% python3 -q
>>> import numpy as np
>>> import numpy.linalg as la
>>> np.set_printoptions(precision=2, suppress=True, linewidth=120, legacy="1.25")
>>> M = np.loadtxt("m.csv", delimiter=",")
>>> M
array([[1., 1., 1.],
       [1., 1., 1.],
       [1., 1., 1.]])
>>> # rows 0 and 1 are equal
>>> rk = la.matrix_rank(M)
>>> rk
1
>>> null = la.svd(M)[2][rk:].T
>>> [int(la.matrix_rank(M[:i])) for i in range(1, len(M) + 1)]
[1, 1, 1]
>>> null @ null.T
array([[ 0.67, -0.33, -0.33],
       [-0.33,  0.67, -0.33],
       [-0.33, -0.33,  0.67]])
>>> np.allclose(M @ null, 0)
True
>>> np.round(M @ null, 2) + 0
array([[0., 0.],
       [0., 0.],
       [0., 0.]])
>>> [int(la.matrix_rank(M[:, :j + 1])) for j in range(3)]
[1, 1, 1]
>>> rng = np.random.default_rng(7552)
>>> th = rng.uniform(0, 2 * np.pi, 26)
>>> O, _ = la.qr(np.array([[0.0, -0.1], [-0.6, 0.8], [-0.4, -0.5]]))
>>> X = 10 * np.c_[np.cos(th), np.sin(th)] @ O.T
>>> X
array([[-0.86, -1.39, -9.87],
       [-0.07,  8.65,  5.01],
       [-0.06,  8.59,  5.12],
       [-0.28,  9.4 ,  3.4 ],
       [ 1.03, -1.16,  9.88],
       [-1.12,  7.44, -6.59],
       [ 0.73,  2.99,  9.51],
       [-0.86, -1.52, -9.85],
       [ 1.06, -8.38,  5.35],
       [ 0.37,  6.09,  7.92],
       [ 0.26,  6.86,  7.27],
       [ 0.89, -9.57,  2.78],
       [ 0.82, -9.76,  2.01],
       [-1.05,  1.52, -9.83],
       [-1.03,  8.64, -4.94],
       [ 0.34,  6.3 ,  7.76],
       [-0.7 , -3.33, -9.4 ],
       [ 0.26,  6.89,  7.24],
       [-0.96,  9.2 , -3.8 ],
       [-1.14,  6.89, -7.15],
       [-1.09,  2.55, -9.61],
       [ 0.62, -9.98, -0.23],
       [-1.01,  8.89, -4.46],
       [ 0.51,  5.02,  8.64],
       [-0.53,  9.92,  1.18],
       [-0.89, -1.09, -9.9 ]])
>>> labels = X[:, 0] > np.median(X[:, 0])
>>> f = X[labels].mean(axis=0) - X[~labels].mean(axis=0)
>>> f
array([ 1.41, -3.43, 12.24])
>>> labels.astype(int)
array([0, 1, 1, 0, 1, 0, 1, 0, 1, 1, 1, 1, 1, 0, 0, 1, 0, 1, 0, 0, 0, 1, 0, 1, 0, 0])
>>> round(float((((X - X.mean(axis=0)) @ f > 0) == labels).mean()), 2)
0.96
>>> U, s, Vh = la.svd(X)
>>> V = Vh[:(s > 1e-8).sum()]
>>> vec = X[20] + -2 * X[5] + rng.integers(2) * np.eye(3)[1]
>>> vec
array([  1.14, -12.33,   3.57])
>>> np.allclose(V.T @ V @ vec, vec)
True
>>> V.T @ V
array([[ 0.01, -0.06,  0.1 ],
       [-0.06,  1.  ,  0.01],
       [ 0.1 ,  0.01,  0.99]])
>>> np.diag(V.T @ V)
array([0.01, 1.  , 0.99])
>>> U, s, Vh = la.svd(X)
>>> np.argmax(s[:-1] / (s[1:] + 1e-6)) + 1
2
>>> A2 = U[:, :2] @ np.diag(s[:2]) @ Vh[:2]
>>> np.round(la.norm(X - A2, 2), 2), np.round(s[2], 2)
(0.0, 0.0)
>>> round(float(la.norm(X - A2) / la.norm(X)), 2)
0.0
>>> A2
array([[-0.86, -1.39, -9.87],
       [-0.07,  8.65,  5.01],
       [-0.06,  8.59,  5.12],
       [-0.28,  9.4 ,  3.4 ],
       [ 1.03, -1.16,  9.88],
       [-1.12,  7.44, -6.59],
       [ 0.73,  2.99,  9.51],
       [-0.86, -1.52, -9.85],
       [ 1.06, -8.38,  5.35],
       [ 0.37,  6.09,  7.92],
       [ 0.26,  6.86,  7.27],
       [ 0.89, -9.57,  2.78],
       [ 0.82, -9.76,  2.01],
       [-1.05,  1.52, -9.83],
       [-1.03,  8.64, -4.94],
       [ 0.34,  6.3 ,  7.76],
       [-0.7 , -3.33, -9.4 ],
       [ 0.26,  6.89,  7.24],
       [-0.96,  9.2 , -3.8 ],
       [-1.14,  6.89, -7.15],
       [-1.09,  2.55, -9.61],
       [ 0.62, -9.98, -0.23],
       [-1.01,  8.89, -4.46],
       [ 0.51,  5.02,  8.64],
       [-0.53,  9.92,  1.18],
       [-0.89, -1.09, -9.9 ]])
>>> la.matrix_rank(A2)
2
>>> la.matrix_rank(X, rtol=0.05)
2
>>> round(float(np.abs(X - A2).max()), 2)
0.0
>>> th = np.radians(180)
>>> r_ = np.eye(3)
>>> r_[2, 2] = r_[1, 1] = np.cos(th)
>>> r_[2, 1], r_[1, 2] = -np.sin(th), np.sin(th)
>>> r_.round(2) + 0
array([[ 1.,  0.,  0.],
       [ 0., -1.,  0.],
       [ 0.,  0., -1.]])
>>> A2 = X @ r_.T
>>> np.round(la.svd(X, compute_uv=False), 2) + 0, np.round(la.svd(A2, compute_uv=False), 2) + 0
(array([37.58, 34.47,  0.  ]), array([37.58, 34.47,  0.  ]))
>>> np.allclose(X @ X.T, A2 @ A2.T)
True
>>> np.allclose(la.norm(X, axis=1), la.norm(A2, axis=1))
True
>>> np.abs(A2 - X).max(axis=0)
array([ 0.  , 19.96, 19.8 ])
